>>> import numpy as np
>>> np.set_printoptions(precision=1, suppress=True, linewidth=200, legacy="1.25")
>>> M2 = np.array([[-1, -2, 2], [-2, 3, 0], [2, -1, -3]])
>>> data = np.triu(M2, 1)
>>> data
array([[ 0, -2,  2],
       [ 0,  0,  0],
       [ 0,  0,  0]])
>>> np.diff(data, axis=0)
array([[ 0,  2, -2],
       [ 0,  0,  0]])
>>> np.count_nonzero(data)
2
>>> data.shape
(3, 3)
>>> data.sum(axis=1)
array([0, 0, 0])
>>> np.linalg.rank(data)
Traceback (most recent call last):
  File "<python-input-9>", line 1, in <module>
    np.linalg.rank(data)
    ^^^^^^^^^^^^^^
AttributeError: module 'numpy.linalg' has no attribute 'rank'
>>> np.unravel_index(np.abs(data).argmax(), data.shape)
(0, 1)
>>> data[:, 3]
Traceback (most recent call last):
  File "<python-input-11>", line 1, in <module>
    data[:, 3]
    ~~~~^^^^^^
IndexError: index 3 is out of bounds for axis 1 with size 3
>>> np.linalg.svd(data, compute_uv=False)
array([2.8, 0. , 0. ])
>>> np.linalg.matrix_rank(data)
1
>>> np.abs(data).max()
2
>>> np.zeros(3, 3)
Traceback (most recent call last):
  File "<python-input-15>", line 1, in <module>
    np.zeros(3, 3)
    ~~~~~~~~^^^^^^
TypeError: Cannot interpret '3' as a data type
>>> data.mean(axis=0)
array([ 0. , -0.7,  0.7])
>>> W0 = np.load("w.npy")
>>> W0
array([[-23.7,  22.9,  10. , -22.3],
       [-10.8,  18.1,   7. ,  -1.6],
       [  0.4,   3.1,  -2. ,  29.8],
       [  0.5,  15. ,   2.8,  34. ],
       [ -5.9,  13.6,   4.1,  14.2],
       [-13.4,  20.7,   9.4, -10.1],
       [-14.1,  11.9,   6.6, -28.7]])
>>> M2 = np.c_[W0[:, :1] @ np.array([[-4]]), np.array([3, 0, 3, 2, 0, 3, 0])]
>>> M2
array([[94.8,  3. ],
       [43.2,  0. ],
       [-1.6,  3. ],
       [-2. ,  2. ],
       [23.6,  0. ],
       [53.6,  3. ],
       [56.4,  0. ]])
>>> np.round(np.linalg.norm(M2 - W0 @ np.linalg.lstsq(W0, M2)[0], axis=0), 1) + 0
array([0., 3.])
>>> np.linalg.matrix_rank(np.c_[W0, M2])
5
>>> np.linalg.matrix_rank(M2)
2
>>> u = np.array([1, -7])
>>> np.convolve(W0[5], u)
array([ -13.4,  114.5, -135.5,  -75.9,   70.7])
>>> np.cross(W0[5, :3], W0[2, :3])
array([-70.5, -23. , -49.8])
>>> M2 = np.array([[-2, 1, 3], [3, -1, 3], [-2, -1, 0], [2, -1, -2]])
>>> np.einsum("ij->j", W0)
array([-67. , 105.3,  37.9,  15.3])
>>> np.linalg.matrix_rank(np.vstack([W0, M2.T]))
4
>>> np.einsum("ij,ij->i", W0, W0)
array([1683.4,  495.8,  901.8, 1389.1,  438.2,  798.4, 1207.7])
>>> np.vstack([W0, M2.T]).shape
(10, 4)
>>> M = np.load("layer10.npy")
>>> M
array([[ 1,  0,  0,  0,  0,  0],
       [ 0,  1,  0,  0,  0,  0],
       [-2, -3,  1,  0,  0,  0],
       [ 3, -2, -2,  1,  0,  0],
       [-3,  2,  0, -2,  1,  0],
       [-2, -1,  3,  0,  3,  1]])
>>> rng = np.random.default_rng(29280)
>>> z = rng.permutation(6)
>>> M2 = M[:, z] * rng.choice([-1, 1], 6)
>>> M2
array([[ 0,  0,  1,  0,  0,  0],
       [ 0,  1,  0,  0,  0,  0],
       [ 0, -3, -2,  0,  0,  1],
       [-1, -2,  3,  0,  0, -2],
       [ 2,  2, -3,  1,  0,  0],
       [ 0, -1, -2,  3, -1,  3]])
>>> left, _, VT = np.linalg.svd(M.T @ M2)
>>> z
array([3, 1, 0, 4, 5, 2])
>>> np.round(np.linalg.lstsq(M, M2)[0], 1) + 0
array([[ 0.,  0.,  1.,  0.,  0.,  0.],
       [ 0.,  1.,  0.,  0.,  0.,  0.],
       [ 0.,  0.,  0.,  0.,  0.,  1.],
       [-1.,  0.,  0.,  0.,  0.,  0.],
       [ 0.,  0.,  0.,  1.,  0.,  0.],
       [ 0.,  0.,  0.,  0., -1.,  0.]])
>>> np.round(left @ VT, 1) + 0
array([[ 0.,  0.,  1.,  0.,  0.,  0.],
       [ 0.,  1.,  0.,  0.,  0.,  0.],
       [ 0.,  0.,  0.,  0.,  0.,  1.],
       [-1.,  0.,  0.,  0.,  0.,  0.],
       [ 0.,  0.,  0.,  1.,  0.,  0.],
       [ 0.,  0.,  0.,  0., -1.,  0.]])
>>> left, sv, VT = np.linalg.svd(M2, full_matrices=False)
>>> np.allclose(left * sv @ VT, M2)
True
>>> (sv > 1e-8).sum()
6
>>> sv.round(1) + 0
array([6.6, 4.7, 2.7, 1.7, 0.4, 0. ])
>>> round(np.sqrt((sv ** 2).sum()), 1), round(np.linalg.norm(M2), 1)
(8.7, 8.7)
>>> np.round(VT @ VT.T, 1) + 0
array([[1., 0., 0., 0., 0., 0.],
       [0., 1., 0., 0., 0., 0.],
       [0., 0., 1., 0., 0., 0.],
       [0., 0., 0., 1., 0., 0.],
       [0., 0., 0., 0., 1., 0.],
       [0., 0., 0., 0., 0., 1.]])
>>> np.abs(left[:, 0]).round(6).argmax()
5
>>> np.round(sv / sv[0], 1) + 0
array([1. , 0.7, 0.4, 0.3, 0.1, 0. ])
>>> [round(float(x), 1) for x in np.linalg.svd(M, compute_uv=False)[:3]]
[6.6, 4.7, 2.7]
>>> np.linalg.cond(M) > 100
True
>>> np.argsort(-np.linalg.norm(M, axis=0).round(6), kind="stable")[:3]
array([0, 1, 2])
>>> np.round(np.abs(np.linalg.svd(M)[2][-1]), 1) + 0
array([0. , 0. , 0.1, 0.1, 0.3, 1. ])
>>> round(np.log10(np.linalg.cond(M)))
3
>>> round(np.linalg.norm(M, 2) / np.linalg.norm(M), 1)
0.8
